$ ipython --no-banner

In [1]: import numpy as np

In [2]: import numpy.linalg as la

In [3]: np.set_printoptions(precision=4, suppress=True, linewidth=160, floatmode="fixed")

In [4]: arr = np.load("w.npy")

In [5]: print(arr)
[[-3  3 -2]
 [-3 -3  3]
 [ 0  0 -3]]

In [6]: P = np.triu(np.array([[2, 1, 1], [0, 2, 0], [1, 2, 2]]), 1) + np.eye(3)

In [7]: Y = P @ arr @ la.inv(P)

In [8]: print(round(float(la.det(Y)), 4))
-54.0

In [9]: print(P @ arr - arr @ P)
[[-3.0000  0.0000  3.0000]
 [ 0.0000  3.0000  3.0000]
 [ 0.0000  0.0000  0.0000]]

In [10]: Y = arr / np.sqrt((arr ** 2).mean(axis=1, keepdims=True))

In [11]: print(la.matrix_rank(arr - arr.mean(axis=1, keepdims=True)))
2

In [12]: print(la.norm(Y, axis=1))
[1.7321 1.7321 1.7321]

In [13]: print(Y[1])
[-1.0000 -1.0000  1.0000]

In [14]: print(arr @ arr)
[[  0 -18  21]
 [ 18   0 -12]
 [  0   0   9]]

In [15]: print(np.allclose(arr, arr.T))
False

In [16]: print(np.trace(arr))
-9

In [17]: print(np.allclose(arr @ arr.T, arr.T @ arr))
False

In [18]: print(np.sort(np.abs(la.eigvals(arr))))
[3.0000 4.2426 4.2426]

In [19]: print((arr + arr.T) / 2)
[[-3.0000  0.0000 -1.0000]
 [ 0.0000 -3.0000  1.5000]
 [-1.0000  1.5000 -3.0000]]

In [20]: print(la.matrix_power(arr, 2))
[[  0 -18  21]
 [ 18   0 -12]
 [  0   0   9]]

In [21]: print(np.round(la.det(arr), 4))
-54.0

In [22]: print(np.round(np.abs(la.eigvals(arr)).max(), 4))
4.2426

In [23]: Q = arr.astype(float).copy()

In [24]: for j in range(3):
    ...:     Q[:, j] -= Q[:, :j] @ (Q[:, :j].T @ Q[:, j])
    ...:     Q[:, j] /= la.norm(Q[:, j])
    ...: 

In [25]: print(np.round(Q.T @ arr, 4) + 0)
[[ 4.2426  0.0000 -0.7071]
 [ 0.0000  4.2426 -3.5355]
 [ 0.0000  0.0000  3.0000]]

In [26]: W0 = np.loadtxt("a.csv", delimiter=",")

In [27]: print(W0)
[[-39.5775 -33.1271  34.1825]
 [-13.7646  -8.4831  12.5287]
 [-10.3462  -5.6594   9.5562]
 [ -6.8979  -3.0755   6.4994]
 [ -4.3929  -1.4765   4.2212]
 [ -3.9079  -1.2085   3.7719]
 [ -3.6276  -1.0616   3.5109]
 [  1.7553  -0.0036  -1.6934]
 [  4.3293   1.4464  -3.7677]
 [  7.9301   5.0294  -6.3910]
 [ 20.3810  19.9013 -15.2036]]

In [28]: print(round(la.norm(W0, 2) / la.norm(W0), 4))
0.9955

In [29]: print(np.abs(la.svd(W0)[2][-1]))
[0.7254 0.2057 0.6569]

In [30]: print(round(np.log10(la.cond(W0))))
2

In [31]: print(la.cond(W0) > 100)
False

In [32]: f, g = W0[1], W0[2]

In [33]: print(round(f @ g, 4))
310.1473

In [34]: print(np.round(f @ f, 4))
418.3955

In [35]: pr = (f @ g) / (f @ f) * f

In [36]: print(round(float(la.norm(f + g) ** 2 + la.norm(f - g) ** 2), 4))
1297.5783

In [37]: print(g - pr)
[-0.1428  0.6289  0.2690]

In [38]: print(pr)
[-10.2034  -6.2883   9.2872]

In [39]: z = W0[:, 2] > np.median(W0[:, 2])

In [40]: f = W0[z].mean(axis=0) - W0[~z].mean(axis=0)

In [41]: print(np.round((((W0 - W0.mean(axis=0)) @ f > 0) == z).mean(), 4))
0.9091

In [42]: print(f)
[-19.4725 -14.3816  16.6931]

In [43]: Xs = (W0 - W0.mean(axis=0)) / W0.std(axis=0)

In [44]: print(np.argwhere(np.abs(Xs) > 2))
[[0 0]
 [0 1]
 [0 2]]

In [45]: b = la.lstsq(np.delete(Xs, 1, axis=1), Xs[:, 1])[0]

In [46]: print(np.abs(b).argmax())
0

In [47]: print(b)
[3.4612 2.4771]

In [48]: print(np.round(1 - np.var(Xs[:, 1] - np.delete(Xs, 1, axis=1) @ b), 4))
0.9868

In [49]: Y = np.array([[-1, 1], [-3, 1], [2, -2]])

In [50]: F = np.tile(Y, (2, 3))

In [51]: print(F)
[[-1  1 -1  1 -1  1]
 [-3  1 -3  1 -3  1]
 [ 2 -2  2 -2  2 -2]
 [-1  1 -1  1 -1  1]
 [-3  1 -3  1 -3  1]
 [ 2 -2  2 -2  2 -2]]

In [52]: # rank 2

In [53]: x = np.array([-1, -1, -2, -4, -5, -4])

In [54]: print(F @ x)
[-1 15  2 -1 15  2]

In [55]: print(np.sign((F @ x).round(6)))
[-1  1  1 -1  1  1]

In [56]: print((F * x).sum(axis=1))
[-1 15  2 -1 15  2]

In [57]: print(F @ (2 * x))
[-2 30  4 -2 30  4]

In [58]: print(F @ np.eye(6)[4])
[-1.0000 -3.0000  2.0000 -1.0000 -3.0000  2.0000]

In [59]: rank = la.matrix_rank(F)

In [60]: print(rank)
2

In [61]: ns = la.svd(F)[2][rank:].T

In [62]: print(la.matrix_rank(F.T @ F), la.matrix_rank(F @ F.T))
2 2

In [63]: print(ns.shape)
(6, 4)

In [64]: print(la.norm(F, axis=1).argmax())
1

In [65]: print(la.norm(F, axis=1))
[2.4495 5.4772 4.8990 2.4495 5.4772 4.8990]

In [66]: print(np.round(la.norm(F, "nuc"), 4))
13.1782

In [67]: print(round(la.norm(F) ** 2 / la.norm(F, 2) ** 2, 4))
1.0557

In [68]: print(F[3] @ F[0])
6

In [69]: Y = np.array([[0, -1, 2],
    ...:     [-1, 0, -3],
    ...:     [0, 2, 2],
    ...:     [3, 3, -1],
    ...:     [2, 2, 3],
    ...:     [3, 0, -1]])

In [70]: print(np.einsum("ik,kj->ij", F, Y))
[[  3   0 -12]
 [ -1  -6 -26]
 [ -6   0  24]
 [  3   0 -12]
 [ -1  -6 -26]
 [ -6   0  24]]

In [71]: print(la.matrix_rank(F @ Y))
2

In [72]: A = np.load("dump.npy")

In [73]: print(A)
[[ -2 -10   1]
 [  0  -8   3]
 [  1  -7   4]]

In [74]: Y = A / la.norm(A, axis=1, keepdims=True)

In [75]: gram = Y @ Y.T

In [76]: print((np.abs(gram) > 0.9).astype(int))
[[1 1 0]
 [1 1 1]
 [0 1 1]]

In [77]: print(np.argwhere(np.triu(np.abs(gram) > 0.95, 1)))
[[1 2]]

In [78]: data = np.load("block12.npy")

In [79]: print(data)
[[ 2  2  8]
 [-1 -1 -4]
 [ 1  1  4]]

In [80]: rng = np.random.default_rng(70249)

In [81]: z = rng.permutation(3)

In [82]: print(z)
[0 1 2]

In [83]: Y = data[z][:, z]

In [84]: print(Y)
[[ 2  2  8]
 [-1 -1 -4]
 [ 1  1  4]]

In [85]: print(np.diag(Y))
[ 2 -1  4]

In [86]: print(np.trace(Y))
5

In [87]: print(np.round(np.sort(np.abs(la.eigvals(Y))), 4) + 0)
[0.0000 0.0000 5.0000]

In [88]: print(round(la.det(Y), 4), round(la.det(data[z]), 4))
0.0 0.0

In [89]: U, sigma, VT = la.svd(data)

In [90]: print(np.argmax(sigma[:-1] / (sigma[1:] + 1e-6)) + 1)
1

In [91]: print(sigma.round(4) + 0)
[10.3923  0.0000  0.0000]

In [92]: Y = U[:, :1] @ np.diag(sigma[:1]) @ VT[:1]

In [93]: print(la.matrix_rank(data, rtol=0.05))
1

In [94]: print(Y)
[[ 2.0000  2.0000  8.0000]
 [-1.0000 -1.0000 -4.0000]
 [ 1.0000  1.0000  4.0000]]

In [95]: print(np.round(la.norm(data - Y) / la.norm(data), 4))
0.0

In [96]: f, g = data[0], data[1]

In [97]: print(f @ g)
-36

In [98]: pr = (f @ g) / (f @ f) * f

In [99]: print((g - pr) @ f)
0.0

In [100]: print(np.outer(f, g))
[[ -2  -2  -8]
 [ -2  -2  -8]
 [ -8  -8 -32]]

In [101]: print(pr)
[-1.0000 -1.0000 -4.0000]

In [102]: mat = np.array([[0, 0, 0],
     ...:     [0, 0, 0],
     ...:     [0, -3, -3],
     ...:     [1, -1, -5],
     ...:     [0, -3, -3],
     ...:     [2, 2, -2],
     ...:     [1, 2, -2],
     ...:     [1, 2, -2],
     ...:     [0, 0, 0],
     ...:     [0, -3, -3],
     ...:     [2, -1, -5],
     ...:     [0, 0, 0]])

In [103]: P = mat @ la.solve(mat.T @ mat, mat.T)

In [104]: print(np.round(la.eigvalsh(P), 4) + 0)
[0.0000 0.0000 0.0000 0.0000 0.0000 0.0000 0.0000 0.0000 0.0000 1.0000 1.0000 1.0000]

In [105]: print(np.diag(P))
[0.0000 0.0000 0.2400 0.4400 0.2400 0.5600 0.3600 0.3600 0.0000 0.2400 0.5600 0.0000]

In [106]: print(np.allclose(P @ P, P))
True

In [107]: print(P)
[[ 0.0000  0.0000  0.0000  0.0000  0.0000  0.0000  0.0000  0.0000  0.0000  0.0000  0.0000  0.0000]
 [ 0.0000  0.0000  0.0000  0.0000  0.0000  0.0000  0.0000  0.0000  0.0000  0.0000  0.0000  0.0000]
 [ 0.0000  0.0000  0.2400  0.1600  0.2400 -0.1200 -0.0800 -0.0800  0.0000  0.2400  0.1200  0.0000]
 [ 0.0000  0.0000  0.1600  0.4400  0.1600 -0.0800  0.2800  0.2800  0.0000  0.1600  0.0800  0.0000]
 [ 0.0000  0.0000  0.2400  0.1600  0.2400 -0.1200 -0.0800 -0.0800  0.0000  0.2400  0.1200  0.0000]
 [ 0.0000  0.0000 -0.1200 -0.0800 -0.1200  0.5600  0.0400  0.0400  0.0000 -0.1200  0.4400  0.0000]
 [ 0.0000  0.0000 -0.0800  0.2800 -0.0800  0.0400  0.3600  0.3600  0.0000 -0.0800 -0.0400  0.0000]
 [ 0.0000  0.0000 -0.0800  0.2800 -0.0800  0.0400  0.3600  0.3600  0.0000 -0.0800 -0.0400  0.0000]
 [ 0.0000  0.0000  0.0000  0.0000  0.0000  0.0000  0.0000  0.0000  0.0000  0.0000  0.0000  0.0000]
 [ 0.0000  0.0000  0.2400  0.1600  0.2400 -0.1200 -0.0800 -0.0800  0.0000  0.2400  0.1200  0.0000]
 [ 0.0000  0.0000  0.1200  0.0800  0.1200  0.4400 -0.0400 -0.0400  0.0000  0.1200  0.5600  0.0000]
 [ 0.0000  0.0000  0.0000  0.0000  0.0000  0.0000  0.0000  0.0000  0.0000  0.0000  0.0000  0.0000]]

In [108]: z = rng.permutation(12)

In [109]: print(z)
[ 4  2  5  9 11  0  6 10  3  8  7  1]

In [110]: Y = P[z][:, z]

In [111]: print(np.trace(Y))
3.0

In [112]: print(np.round(np.sort(np.abs(la.eigvals(Y))), 4) + 0)
[0.0000 0.0000 0.0000 0.0000 0.0000 0.0000 0.0000 0.0000 0.0000 1.0000 1.0000 1.0000]

In [113]: print(np.round(la.det(Y), 4), round(float(la.det(P[z])), 4))
0.0 0.0

In [114]: Xs = mat - mat.mean(axis=0)

In [115]: U, sigma, VT = la.svd(Xs, full_matrices=False)

In [116]: print(la.matrix_rank(Xs))
3

In [117]: print(sigma ** 2 / (sigma ** 2).sum())
[0.6349 0.3537 0.0114]

In [118]: print((np.sign(U[:, 0]) == np.sign(U[0, 0])).astype(int))
[1 1 0 0 0 1 1 1 1 0 0 1]

In [119]: print(sigma)
[7.2481 5.4103 0.9717]

In [120]: print(np.abs(U[:, 0]).argmax())
2

In [121]: print(round(float((sigma ** 2).sum() ** 2 / (sigma ** 4).sum()), 4))
1.8929

In [122]: print(VT[0] * np.sign(VT[0, np.abs(VT[0]).argmax()]))
[0.0010 0.7312 0.6822]

In [123]: print(np.round(Xs.mean(axis=0), 4) + 0)
[0.0000 0.0000 0.0000]

In [124]: z = mat[:, 0] > np.median(mat[:, 0])

In [125]: f = mat[z].mean(axis=0) - mat[~z].mean(axis=0)

In [126]: print(f)
[ 1.4000  2.0857 -1.9143]

In [127]: print(z.astype(int))
[0 0 0 1 0 1 1 1 0 0 1 0]

In [128]: print((((mat - mat.mean(axis=0)) @ f > 0) == z).mean())
1.0

In [129]: ang = np.radians(135)

In [130]: R = np.eye(3)

In [131]: R[2, 2] = R[0, 0] = np.cos(ang)

In [132]: R[2, 0], R[0, 2] = -np.sin(ang), np.sin(ang)

In [133]: print(R)
[[-0.7071  0.0000  0.7071]
 [ 0.0000  1.0000  0.0000]
 [-0.7071  0.0000 -0.7071]]

In [134]: Y = mat @ R.T

In [135]: print(np.allclose(mat @ mat.T, Y @ Y.T))
True

In [136]: print(round(la.det(R), 4), round(np.trace(R), 4))
1.0 -0.4142

In [137]: X = np.loadtxt("sample7.csv", delimiter=",")

In [138]: print(X)
[[ 1.8774 -0.8828 -0.5786  0.5063]
 [-0.8828  1.2167 -1.8731 -0.3616]
 [-0.5786 -1.8731  0.2123  0.7823]
 [ 0.5063 -0.3616  0.7823 -1.3064]]

In [139]: # symmetric, so the eigenvalues are real

In [140]: Q = X.astype(float).copy()

In [141]: for j in range(4):
     ...:     Q[:, j] -= Q[:, :j] @ (Q[:, :j].T @ Q[:, j])
     ...:     Q[:, j] /= la.norm(Q[:, j])
     ...: 

In [142]: print(np.round(Q.T @ Q, 4) + 0)
[[1.0000 0.0000 0.0000 0.0000]
 [0.0000 1.0000 0.0000 0.0000]
 [0.0000 0.0000 1.0000 0.0000]
 [0.0000 0.0000 0.0000 1.0000]]

In [143]: Y = F[0, 0] * F[1:] - np.outer(F[1:, 0], F[0])

In [144]: print(Y)
[[0 2 0 2 0 2]
 [0 0 0 0 0 0]
 [0 0 0 0 0 0]
 [0 2 0 2 0 2]
 [0 0 0 0 0 0]]

In [145]: print(F[:, 0] / F[0, 0])
[ 1.0000  3.0000 -2.0000  1.0000  3.0000 -2.0000]

In [146]: print(np.flatnonzero(~Y.round(6).any(axis=1)))
[1 2 4]

In [147]: print(la.matrix_rank(Y), la.matrix_rank(F))
1 2

In [148]: J = np.loadtxt("data.csv", delimiter=",")

In [149]: print(J)
[[0.0000 0.0000]
 [0.0000 2.0000]]

In [150]: print(np.einsum("ii->", J))
2.0

In [151]: print(np.kron(np.eye(2, dtype=int), J))
[[0.0000 0.0000 0.0000 0.0000]
 [0.0000 2.0000 0.0000 0.0000]
 [0.0000 0.0000 0.0000 0.0000]
 [0.0000 0.0000 0.0000 2.0000]]

In [152]: print(la.eigvals(J))
[0.0000 2.0000]

In [153]: print(round(float(la.det(J[::-1])), 4))
0.0

In [154]: print(np.poly(J))
[ 1.0000 -2.0000  0.0000]
